% python3 -q
>>> import numpy as np
>>> np.set_printoptions(precision=3, suppress=True, linewidth=200, legacy="1.25")
>>> rnd = lambda a: np.round(a, 3) + 0
>>> F = np.loadtxt("w.csv", delimiter=",")
>>> print(F)
[[-31.092  -1.078  24.112  -4.176  -3.89  -10.436 -11.703  29.495  20.971]
 [-30.538 -49.139   7.194  25.398  -9.548  13.277  -5.173  -4.007  10.47 ]
 [-29.821  -1.175  23.693  -1.552  -3.527 -10.944 -14.313  30.322  22.985]
 [-30.951  -1.165  23.976  -5.149  -4.744 -11.05  -14.502  29.937  23.205]
 [-24.839  22.615   8.144   2.69   -0.956  12.072 -41.181 -25.702   8.921]
 [-28.43  -48.355   7.696  23.391  -9.206  12.842  -7.765  -3.676  10.605]
 [-32.191  -0.446  24.538  -4.256  -6.495 -10.3   -13.788  28.955  20.515]
 [-29.927 -48.085   8.637  23.306  -5.881  14.411  -6.851  -3.899  11.477]
 [-26.576  21.982   8.187   1.486  -1.513  12.759 -41.191 -25.511  11.286]
 [-24.81   22.657   8.857   0.523  -0.47   11.78  -42.613 -25.474  10.647]
 [-27.491  20.567   7.42    1.159  -1.936  12.283 -40.565 -27.051  10.324]
 [-30.996  -0.651  23.199  -4.138  -3.008 -11.015 -13.753  29.825  20.647]
 [-24.785  22.777   7.104   2.163  -1.704  12.034 -41.695 -23.53   10.791]
 [-30.021  -0.373  24.618  -3.34   -1.569  -8.988 -12.542  30.239  20.977]
 [-29.16    1.741  24.477  -3.656  -5.455  -9.775 -14.077  28.744  21.07 ]
 [-24.343  23.072   8.579   1.055  -2.679  12.633 -41.958 -26.771   8.904]
 [-30.703   1.422  24.146  -5.12   -4.747 -11.367 -15.778  28.589  22.081]
 [-28.194  -2.618  24.323  -5.045  -2.944 -11.329 -12.857  30.447  21.101]
 [-29.011  -1.139  25.12   -4.268  -4.169 -10.952 -12.948  29.79   22.416]
 [-31.874   0.113  23.407  -2.7    -3.325  -8.371 -15.384  30.965  21.87 ]
 [-28.929 -49.573   8.381  24.287  -7.599  13.992  -4.775  -5.43    9.338]
 [-30.    -48.016   9.997  23.766  -8.658  14.26   -6.909  -2.258   8.943]
 [-28.757 -47.426   7.103  23.985  -7.716  14.13   -6.47   -4.437  10.716]]
>>> Uu, s, vt = np.linalg.svd(F)
>>> print(rnd(s))
[207.69  147.405 137.926   5.953   4.895   4.824   4.23    2.965   2.459]
>>> print(np.argmax(s[:-1] / (s[1:] + 1e-6)) + 1)
3
>>> A2 = Uu[:, :3] @ np.diag(s[:3]) @ vt[:3]
>>> print(np.linalg.matrix_rank(F, rtol=0.05))
3
>>> print(rnd(np.abs(F - A2).max()))
2.38
>>> print(np.linalg.matrix_rank(A2))
3
>>> print(rnd(np.linalg.norm(F - A2) / np.linalg.norm(F)))
0.037
